% python3 -q
>>> import numpy as np
>>> import numpy.linalg as la
>>> np.set_printoptions(suppress=True, linewidth=160)
>>> def rd(a):
...     return np.round(a, 2) + 0
... 
>>> E = np.load("test8.npy")
>>> E
array([[-3,  3, -1,  3, -3],
       [-1,  2,  1, -1,  1],
       [ 1,  3,  1, -1,  1],
       [-1, -2,  3,  1, -1]])
>>> x = np.array([-4, -5, 4, 5, -2])
>>> print(np.sign((E @ x).round(6)))
[ 1 -1 -1  1]
>>> E * x
array([[ 12, -15,  -4,  15,   6],
       [  4, -10,   4,  -5,  -2],
       [ -4, -15,   4,  -5,  -2],
       [  4,  10,  12,   5,   2]])
>>> E @ np.eye(5)[2]
array([-1.,  1.,  1.,  3.])
>>> A2 = E / np.sqrt((E ** 2).mean(axis=1, keepdims=True))
>>> la.matrix_rank(E - E.mean(axis=1, keepdims=True))
np.int64(4)
>>> rd(la.norm(A2, axis=1))
array([2.24, 2.24, 2.24, 2.24])
>>> E - E.mean(axis=1, keepdims=True)
array([[-2.8,  3.2, -0.8,  3.2, -2.8],
       [-1.4,  1.6,  0.6, -1.4,  0.6],
       [ 0. ,  2. ,  0. , -2. ,  0. ],
       [-1. , -2. ,  3. ,  1. , -1. ]])
>>> A2 = E / la.norm(E, axis=1, keepdims=True)
>>> cov = A2 @ A2.T
>>> print(rd(la.norm(A2, axis=1)))
[1. 1. 1. 1.]
>>> rd(cov)
array([[ 1.  ,  0.12, -0.05,  0.  ],
       [ 0.12,  1.  ,  0.78, -0.18],
       [-0.05,  0.78,  1.  , -0.42],
       [ 0.  , -0.18, -0.42,  1.  ]])
>>> (np.abs(cov) > 0.9).astype(int)
array([[1, 0, 0, 0],
       [0, 1, 0, 0],
       [0, 0, 1, 0],
       [0, 0, 0, 1]])
>>> x = np.ones(4)
>>> for _ in range(3):
...     x = cov @ x
...     x /= la.norm(x)
...     print(round(x @ cov @ x, 2))
... 
1.53
1.81
1.93
>>> rd(la.eigvalsh(cov)[-1])
np.float64(1.97)
>>> print(rd(x))
[ 0.19  0.68  0.66 -0.27]
>>> mat = np.array([[9.55, 11.03, 30.82, 20.45],
...     [10.15, 12.37, 30.72, 20.55],
...     [10.36, 9.26, 30.75, 19.71],
...     [9.18, 9.73, 30.67, 20.17],
...     [10.97, 11.78, 29.81, 19.99],
...     [11.11, 10.78, 30.28, 20.39],
...     [9.87, 10.82, 29.9, 19.88],
...     [8.99, 9.87, 28.6, 19.33],
...     [8.88, 10.32, 30.24, 20.01],
...     [9.29, 10.55, 30.1, 21.47],
...     [9.59, 10.41, 30.0, 20.23],
...     [10.58, 11.19, 29.5, 20.04],
...     [10.31, 10.12, 28.96, 18.88],
...     [9.84, 9.53, 29.07, 20.73],
...     [9.68, 8.46, 30.33, 20.33]])
>>> mat
array([[ 9.55, 11.03, 30.82, 20.45],
       [10.15, 12.37, 30.72, 20.55],
       [10.36,  9.26, 30.75, 19.71],
       [ 9.18,  9.73, 30.67, 20.17],
       [10.97, 11.78, 29.81, 19.99],
       [11.11, 10.78, 30.28, 20.39],
       [ 9.87, 10.82, 29.9 , 19.88],
       [ 8.99,  9.87, 28.6 , 19.33],
       [ 8.88, 10.32, 30.24, 20.01],
       [ 9.29, 10.55, 30.1 , 21.47],
       [ 9.59, 10.41, 30.  , 20.23],
       [10.58, 11.19, 29.5 , 20.04],
       [10.31, 10.12, 28.96, 18.88],
       [ 9.84,  9.53, 29.07, 20.73],
       [ 9.68,  8.46, 30.33, 20.33]])
>>> Uu, s, vt = la.svd(mat)
>>> np.argmax(s[:-1] / (s[1:] + 1e-6)) + 1
np.int64(1)
>>> A2 = Uu[:, :1] @ np.diag(s[:1]) @ vt[:1]
>>> rd(np.abs(mat - A2).max())
np.float64(1.9)
>>> la.matrix_rank(mat, rtol=0.05)
np.int64(1)
>>> rd(la.norm(mat - A2, 2)), rd(s[1])
(np.float64(3.66), np.float64(3.66))
